$ ipython --no-banner

In [1]: import numpy as np

In [2]: import numpy.linalg as la

In [3]: np.set_printoptions(precision=3, suppress=True, linewidth=120)

In [4]: A = np.array([[-1.1, 0.7, 0.2],
   ...:     [-0.6, 0.0, -1.4],
   ...:     [-0.9, -0.9, 0.6],
   ...:     [-0.7, 1.3, -0.2],
   ...:     [-0.7, -0.8, 1.5]])

In [5]: rng = np.random.default_rng(52)

In [6]: A[3] = A[2] + 0.3 * rng.normal(size=3)

In [7]: A
Out[7]: 
array([[-1.1  ,  0.7  ,  0.2  ],
       [-0.6  ,  0.   , -1.4  ],
       [-0.9  , -0.9  ,  0.6  ],
       [-1.148, -0.827,  0.581],
       [-0.7  , -0.8  ,  1.5  ]])

In [8]: print(round(float(la.norm(A, "nuc")), 3))
5.584

In [9]: round(float(la.norm(A, 2)), 3)
Out[9]: 2.757

In [10]: round(float(A[0] @ A[2]), 3)
Out[10]: 0.48

In [11]: la.norm(A, axis=1).argmax()
Out[11]: np.int64(4)

In [12]: np.round(la.norm(A) ** 2 / la.norm(A, 2) ** 2, 3)
Out[12]: np.float64(1.547)

In [13]: proj = A @ la.solve(A.T @ A, A.T)

In [14]: round(np.trace(proj), 3)
Out[14]: np.float64(3.0)

In [15]: proj @ A[:, 2]
Out[15]: array([ 0.2  , -1.4  ,  0.6  ,  0.581,  1.5  ])

In [16]: print(np.diag(proj))
[0.985 0.78  0.358 0.401 0.476]

In [17]: np.round((np.eye(5) - proj) @ A, 3) + 0
Out[17]: 
array([[0., 0., 0.],
       [0., 0., 0.],
       [0., 0., 0.],
       [0., 0., 0.],
       [0., 0., 0.]])

In [18]: X = np.minimum.outer(np.arange(1, 5), np.arange(1, 5)) * 3

In [19]: print(X)
[[ 3  3  3  3]
 [ 3  6  6  6]
 [ 3  6  9  9]
 [ 3  6  9 12]]

In [20]: X.reshape(-1, 2)
Out[20]: 
array([[ 3,  3],
       [ 3,  3],
       [ 3,  6],
       [ 6,  6],
       [ 3,  6],
       [ 9,  9],
       [ 3,  6],
       [ 9, 12]])

In [21]: X.ravel(order="F")
Out[21]: array([ 3,  3,  3,  3,  3,  6,  6,  6,  3,  6,  9,  9,  3,  6,  9, 12])

In [22]: X.reshape(2, -1)
Out[22]: 
array([[ 3,  3,  3,  3,  3,  6,  6,  6],
       [ 3,  6,  9,  9,  3,  6,  9, 12]])

In [23]: blk = X.reshape(4, 2, -1)

In [24]: blk[:, 0]
Out[24]: 
array([[3, 3],
       [3, 6],
       [3, 6],
       [3, 6]])

In [25]: blk.transpose(1, 0, 2)
Out[25]: 
array([[[ 3,  3],
        [ 3,  6],
        [ 3,  6],
        [ 3,  6]],

       [[ 3,  3],
        [ 6,  6],
        [ 9,  9],
        [ 9, 12]]])

In [26]: blk.shape
Out[26]: (4, 2, 2)

In [27]: np.swapaxes(blk, 1, 2)[3]
Out[27]: 
array([[ 3,  9],
       [ 6, 12]])

In [28]: ang = np.radians(36)

In [29]: Rm = np.eye(4)

In [30]: Rm[1, 1] = Rm[0, 0] = np.cos(ang)

In [31]: Rm[1, 0], Rm[0, 1] = -np.sin(ang), np.sin(ang)

In [32]: Rm
Out[32]: 
array([[ 0.809,  0.588,  0.   ,  0.   ],
       [-0.588,  0.809,  0.   ,  0.   ],
       [ 0.   ,  0.   ,  1.   ,  0.   ],
       [ 0.   ,  0.   ,  0.   ,  1.   ]])

In [33]: M2 = X @ Rm.T

In [34]: print(np.allclose(la.norm(X, axis=1), la.norm(M2, axis=1)))
True

In [35]: np.allclose(X @ X.T, M2 @ M2.T)
Out[35]: True

In [36]: print(np.abs(M2 - X).max(axis=0))
[2.954 2.909 0.    0.   ]

In [37]: np.round(la.det(Rm), 3), np.round(np.trace(Rm), 3)
Out[37]: (np.float64(1.0), np.float64(3.618))

In [38]: M2
Out[38]: 
array([[ 4.19 ,  0.664,  3.   ,  3.   ],
       [ 5.954,  3.091,  6.   ,  6.   ],
       [ 5.954,  3.091,  9.   ,  9.   ],
       [ 5.954,  3.091,  9.   , 12.   ]])

In [39]: x = np.array([-7, -6, -7, -4])

In [40]: M2 @ x
Out[40]: array([ -66.315, -126.221, -159.221, -171.221])

In [41]: la.norm(M2 @ x) <= la.norm(M2, 2) * la.norm(x) + 1e-9
Out[41]: np.True_

In [42]: print((M2 @ x).argmax())
0

In [43]: M2 @ (2 * x)
Out[43]: array([-132.63 , -252.442, -318.442, -342.442])

In [44]: m1 = np.tril(np.array([[6, 0, -4, -3, 1, -1, 9, -6],
    ...:     [-1, 3, -3, -3, 8, -6, 3, -7],
    ...:     [8, 0, -2, -3, 6, 6, -3, 0],
    ...:     [-5, -9, 8, 9, -2, 9, 2, 6],
    ...:     [0, -1, -8, 6, 9, 3, 5, 0],
    ...:     [0, 3, 8, 8, 5, 7, -3, 4],
    ...:     [9, -7, 9, 1, 1, -3, 6, -2],
    ...:     [4, 4, 2, 9, -8, -1, 8, -9]]), -1) + np.eye(8, dtype=int)

In [45]: m1
Out[45]: 
array([[ 1,  0,  0,  0,  0,  0,  0,  0],
       [-1,  1,  0,  0,  0,  0,  0,  0],
       [ 8,  0,  1,  0,  0,  0,  0,  0],
       [-5, -9,  8,  1,  0,  0,  0,  0],
       [ 0, -1, -8,  6,  1,  0,  0,  0],
       [ 0,  3,  8,  8,  5,  1,  0,  0],
       [ 9, -7,  9,  1,  1, -3,  1,  0],
       [ 4,  4,  2,  9, -8, -1,  8,  1]])

In [46]: # triangular, det is the product of the diagonal

In [47]: left, sig, Vt = la.svd(m1)

In [48]: sig.round(3) + 0
Out[48]: array([19.204, 16.777, 12.36 ,  9.845,  8.457,  1.586,  0.111,  0.   ])

In [49]: np.argmax(sig[:-1] / (sig[1:] + 1e-6)) + 1
Out[49]: np.int64(7)

In [50]: M2 = left[:, :7] @ np.diag(sig[:7]) @ Vt[:7]

In [51]: la.matrix_rank(m1, rtol=0.05)
Out[51]: np.int64(6)

In [52]: np.round(la.norm(m1 - M2, 2), 3), round(sig[7], 3)
Out[52]: (np.float64(0.0), np.float64(0.0))

In [53]: print(np.round(np.abs(m1 - M2).max(), 3))
0.0

In [54]: np.round(la.norm(m1 - M2) / la.norm(m1), 3)
Out[54]: np.float64(0.0)
